$ python -q
>>> import numpy as np
>>> from numpy import linalg as LA
>>> np.set_printoptions(suppress=True, linewidth=200)
>>> K = np.load("a.npy")
>>> K
array([[7, 0, 9, 4, 6, 9, 0, 8, 1, 8, 3],
       [3, 7, 0, 9, 4, 6, 9, 0, 8, 1, 8],
       [8, 3, 7, 0, 9, 4, 6, 9, 0, 8, 1],
       [1, 8, 3, 7, 0, 9, 4, 6, 9, 0, 8],
       [8, 1, 8, 3, 7, 0, 9, 4, 6, 9, 0],
       [0, 8, 1, 8, 3, 7, 0, 9, 4, 6, 9],
       [9, 0, 8, 1, 8, 3, 7, 0, 9, 4, 6],
       [6, 9, 0, 8, 1, 8, 3, 7, 0, 9, 4],
       [4, 6, 9, 0, 8, 1, 8, 3, 7, 0, 9],
       [9, 4, 6, 9, 0, 8, 1, 8, 3, 7, 0],
       [0, 9, 4, 6, 9, 0, 8, 1, 8, 3, 7]])
>>> x = np.array([0, 1, 2, 2, 0, 1, 0, 2, 1, 1, 2])
>>> y = K @ x
>>> b, lr = np.zeros(11), 1 / LA.norm(K, 2) ** 2
>>> for i in range(10):
...     b -= lr * K.T @ (K @ b - y)
...     if i % 2 == 0: print(i, round(LA.norm(K @ b - y), 2))
... 
0 30.22
2 23.07
4 18.51
6 15.61
8 13.73
>>> b.round(2)
array([0.7 , 1.38, 0.88, 1.48, 0.61, 1.58, 0.48, 1.52, 1.01, 0.99, 1.35])
>>> round(LA.cond(K), 2)
np.float64(30.62)
>>> r0, v = K[9], K[5]
>>> r0 @ v
np.int64(292)
>>> r0 @ r0
np.int64(401)
>>> p = (r0 @ v) / (r0 @ r0) * r0
>>> LA.matrix_rank(np.outer(r0, v))
np.int64(1)
>>> np.round(v - p, 2)
array([-6.55,  5.09, -3.37,  1.45,  3.  ,  1.17, -0.73,  3.17,  1.82,  0.9 ,  9.  ])
>>> np.round(LA.norm(r0 + v) ** 2 + LA.norm(r0 - v) ** 2, 2)
np.float64(1604.0)
>>> M2 = K[0, 0] * K[1:] - np.outer(K[1:, 0], K[0])
>>> M2
array([[  0,  49, -27,  51,  10,  15,  63, -24,  53, -17,  47],
       [  0,  21, -23, -32,  15, -44,  42,  -1,  -8,  -8, -17],
       [  0,  56,  12,  45,  -6,  54,  28,  34,  62,  -8,  53],
       [  0,   7, -16, -11,   1, -72,  63, -36,  34,  -1, -24],
       [  0,  56,   7,  56,  21,  49,   0,  63,  28,  42,  63],
       [  0,   0, -25, -29,   2, -60,  49, -72,  54, -44,  15],
       [  0,  63, -54,  32, -29,   2,  21,   1,  -6,  15,  10],
       [  0,  42,  27, -16,  32, -29,  56, -11,  45, -32,  51],
       [  0,  28, -39,  27, -54, -25,   7, -16,  12, -23, -27],
       [  0,  63,  28,  42,  63,   0,  56,   7,  56,  21,  49]])
>>> np.flatnonzero(~M2.round(6).any(axis=1))
array([], dtype=int64)
